In [1]: import numpy as np

In [2]: import numpy.linalg as la

In [3]: np.set_printoptions(precision=2, suppress=True, linewidth=120, floatmode="fixed")

In [4]: tidy = lambda a: np.round(a, 2) + 0

In [5]: W0 = np.array([[-18, 7, 6],
   ...:     [-21, 7, 7],
   ...:     [-6, 9, 2],
   ...:     [-21, 8, 7],
   ...:     [-24, 1, 8],
   ...:     [-27, 7, 9],
   ...:     [-15, 7, 5]])

In [6]: M2 = W0[0, 0] * W0[1:] - np.outer(W0[1:, 0], W0[0])

In [7]: M2
Out[7]: 
array([[   0,   21,    0],
       [   0, -120,    0],
       [   0,    3,    0],
       [   0,  150,    0],
       [   0,   63,    0],
       [   0,  -21,    0]])

In [8]: np.flatnonzero(~M2.round(6).any(axis=1))
Out[8]: array([], dtype=int64)

In [9]: la.matrix_rank(M2), la.matrix_rank(W0)
Out[9]: (np.int64(1), np.int64(2))

In [10]: m1 = np.load("mat.npy")

In [11]: m1
Out[11]: 
array([[0, 0, 1, 0, 0],
       [0, 0, 0, 0, 0],
       [1, 0, 0, 0, 0],
       [0, 0, 0, 0, 0],
       [0, 0, 0, 0, 0]])

In [12]: (la.matrix_power((m1 != 0) + (m1.T != 0) + np.eye(5), 5) > 0).astype(int)
Out[12]: 
array([[1, 0, 1, 0, 0],
       [0, 1, 0, 0, 0],
       [1, 0, 1, 0, 0],
       [0, 0, 0, 1, 0],
       [0, 0, 0, 0, 1]])

In [13]: tidy(np.sort(la.eigvals(m1).real))
Out[13]: array([-1.00,  0.00,  0.00,  0.00,  1.00])

In [14]: m1 @ m1
Out[14]: 
array([[1, 0, 0, 0, 0],
       [0, 0, 0, 0, 0],
       [0, 0, 1, 0, 0],
       [0, 0, 0, 0, 0],
       [0, 0, 0, 0, 0]])

In [15]: np.flatnonzero(la.matrix_power((m1 != 0) + (m1.T != 0) + np.eye(5), 5)[0])
Out[15]: array([0, 2])

In [16]: tidy(la.det(m1))
Out[16]: np.float64(0.0)

In [17]: (m1 != 0).astype(int)
Out[17]: 
array([[0, 0, 1, 0, 0],
       [0, 0, 0, 0, 0],
       [1, 0, 0, 0, 0],
       [0, 0, 0, 0, 0],
       [0, 0, 0, 0, 0]])

In [18]: np.all(la.eigvalsh(m1) > 0)
Out[18]: np.False_

In [19]: M2 = np.array([[1, 3], [1, 2]])

In [20]: cent = np.kron(M2, m1)

In [21]: cent
Out[21]: 
array([[0, 0, 1, 0, 0, 0, 0, 3, 0, 0],
       [0, 0, 0, 0, 0, 0, 0, 0, 0, 0],
       [1, 0, 0, 0, 0, 3, 0, 0, 0, 0],
       [0, 0, 0, 0, 0, 0, 0, 0, 0, 0],
       [0, 0, 0, 0, 0, 0, 0, 0, 0, 0],
       [0, 0, 1, 0, 0, 0, 0, 2, 0, 0],
       [0, 0, 0, 0, 0, 0, 0, 0, 0, 0],
       [1, 0, 0, 0, 0, 2, 0, 0, 0, 0],
       [0, 0, 0, 0, 0, 0, 0, 0, 0, 0],
       [0, 0, 0, 0, 0, 0, 0, 0, 0, 0]])

In [22]: tidy(la.norm(cent, 2)), tidy(la.norm(M2, 2) * la.norm(m1, 2))
Out[22]: (np.float64(3.86), np.float64(3.86))

In [23]: Uu, s, vt = la.svd(cent)

In [24]: V = vt[:(s > 1e-8).sum()]

In [25]: rng = np.random.default_rng(3025)

In [26]: x = cent[7] + -3 * cent[0] + rng.integers(2) * np.eye(10)[2]

In [27]: x
Out[27]: array([ 1.00,  0.00, -2.00,  0.00,  0.00,  2.00,  0.00, -9.00,  0.00,  0.00])

In [28]: np.allclose(V.T @ V @ x, x)
Out[28]: True

In [29]: tidy(la.norm(x - V.T @ V @ x))
Out[29]: np.float64(0.0)

In [30]: J = np.load("dump.npy")

In [31]: J
Out[31]: 
array([[  4.72,  -0.98,  -0.95,   9.30,  -1.34],
       [ -1.67,   4.19,  -2.02,   1.71,   6.18],
       [ -0.49,   5.07,   1.61,  -1.10,   6.45],
       [  1.88,   5.27,  -2.88,   4.41,   4.64],
       [ -1.60,  -5.98,  -3.46,   2.34,   0.23],
       [  3.19,   9.24,   6.36,   3.54,   5.99],
       [ -3.73,  -0.93,  -5.55,  -5.18,   5.68],
       [ -3.20,   3.74,  -9.09,   4.75,   6.46],
       [ -2.85,  -4.58,   0.95,  -8.36,   3.40],
       [  1.17,  -2.61,  -2.09,   3.76,   0.51],
       [ -4.21,  -0.22,  -1.74,  -1.47,   5.43],
       [  2.67,   0.96,  -5.55,  10.84,   0.72],
       [ -1.37,   5.92,  -0.02,  -0.48,   7.34],
       [  3.00,   2.15,   4.90,   3.22,   2.12],
       [ -3.03,   5.67,  -1.42,  -3.10,   8.56],
       [  3.90,   0.61,  -1.75,   8.83,   0.10],
       [ -0.50,   3.28,   5.19,  -4.49,   5.87],
       [  1.90,   1.94,   0.05,   2.66,   2.88],
       [  4.82,   2.54,   5.53,   3.61,   1.36],
       [ -3.66,   5.75,  -1.69,  -2.24,   8.75],
       [  4.77,   6.12,   7.18,   5.43,   3.03],
       [ -0.71,   5.90,   2.31,   2.43,   6.35],
       [ -0.29,   9.18,   2.07,   0.55,   8.40],
       [ -1.52,   6.14,  -6.72,   7.56,   6.40],
       [ -1.05,  -3.66, -10.77,   5.29,   1.14],
       [  1.17,   2.70,   5.90,   0.38,   3.79],
       [ -4.91,  -0.41, -12.18,   2.22,   5.52],
       [ -0.13,   7.84,   3.91,  -0.91,   7.73],
       [ -1.22,  -3.19,  -4.58,   1.88,   1.80],
       [  1.66,  -1.85,   1.73,   5.69,   0.16],
       [  2.31,  -6.33,   2.11,  -2.02,  -1.34]])

In [32]: tidy(la.norm(J, 1)), tidy(la.norm(J, np.inf))
Out[32]: (np.float64(129.67), np.float64(28.34))

In [33]: tidy(la.norm(J[15] - J[29]))
Out[33]: np.float64(5.75)

In [34]: tidy(la.norm(J, 2))
Out[34]: np.float64(36.41)

In [35]: tidy(la.norm(J, axis=0))
Out[35]: array([15.42, 26.33, 27.56, 26.29, 27.92])
